In [1]: import numpy as np

In [2]: import numpy.linalg as la

In [3]: np.set_printoptions(suppress=True, linewidth=200)

In [4]: rd = lambda a: np.round(a, 2) + 0

In [5]: rng = np.random.default_rng(668048)

In [6]: E = np.eye(14, dtype=int)[rng.permutation(14)]

In [7]: print(E)
[[0 0 0 0 0 0 0 1 0 0 0 0 0 0]
 [0 0 0 0 0 0 0 0 0 0 0 0 1 0]
 [0 0 0 0 0 0 0 0 0 0 0 0 0 1]
 [0 0 0 1 0 0 0 0 0 0 0 0 0 0]
 [0 0 0 0 0 1 0 0 0 0 0 0 0 0]
 [0 0 0 0 0 0 1 0 0 0 0 0 0 0]
 [1 0 0 0 0 0 0 0 0 0 0 0 0 0]
 [0 1 0 0 0 0 0 0 0 0 0 0 0 0]
 [0 0 0 0 0 0 0 0 0 1 0 0 0 0]
 [0 0 0 0 0 0 0 0 0 0 1 0 0 0]
 [0 0 0 0 0 0 0 0 0 0 0 1 0 0]
 [0 0 1 0 0 0 0 0 0 0 0 0 0 0]
 [0 0 0 0 0 0 0 0 1 0 0 0 0 0]
 [0 0 0 0 1 0 0 0 0 0 0 0 0 0]]

In [8]: Q, vecs = la.qr(E[:, :2])[0], la.qr(E[:, 2:])[0]

In [9]: sig = la.svd(Q.T @ vecs, compute_uv=False)

In [10]: print(sig)
[0. 0.]

In [11]: print(rd(la.norm(Q @ Q.T - vecs @ vecs.T, 2)))
1.0

In [12]: print(np.degrees(np.arccos(sig.clip(0, 1))))
[90. 90.]

In [13]: x = np.array([3, 5, 1, -4, 5, 3, -4, -1, 0, -3, 3, -3, -4, 1])

In [14]: y = E @ x

In [15]: coef, lr = np.zeros(14), 1 / la.norm(E, 2) ** 2

In [16]: for i in range(60):
    ...:     coef -= lr * E.T @ (E @ coef - y)
    ...:     if i % 10 == 0: print(i, round(la.norm(E @ coef - y), 2))
    ...: 
0 0.0
10 0.0
20 0.0
30 0.0
40 0.0
50 0.0

In [17]: print(rd(la.cond(E)))
1.0

In [18]: print(coef)
[ 3.  5.  1. -4.  5.  3. -4. -1.  0. -3.  3. -3. -4.  1.]
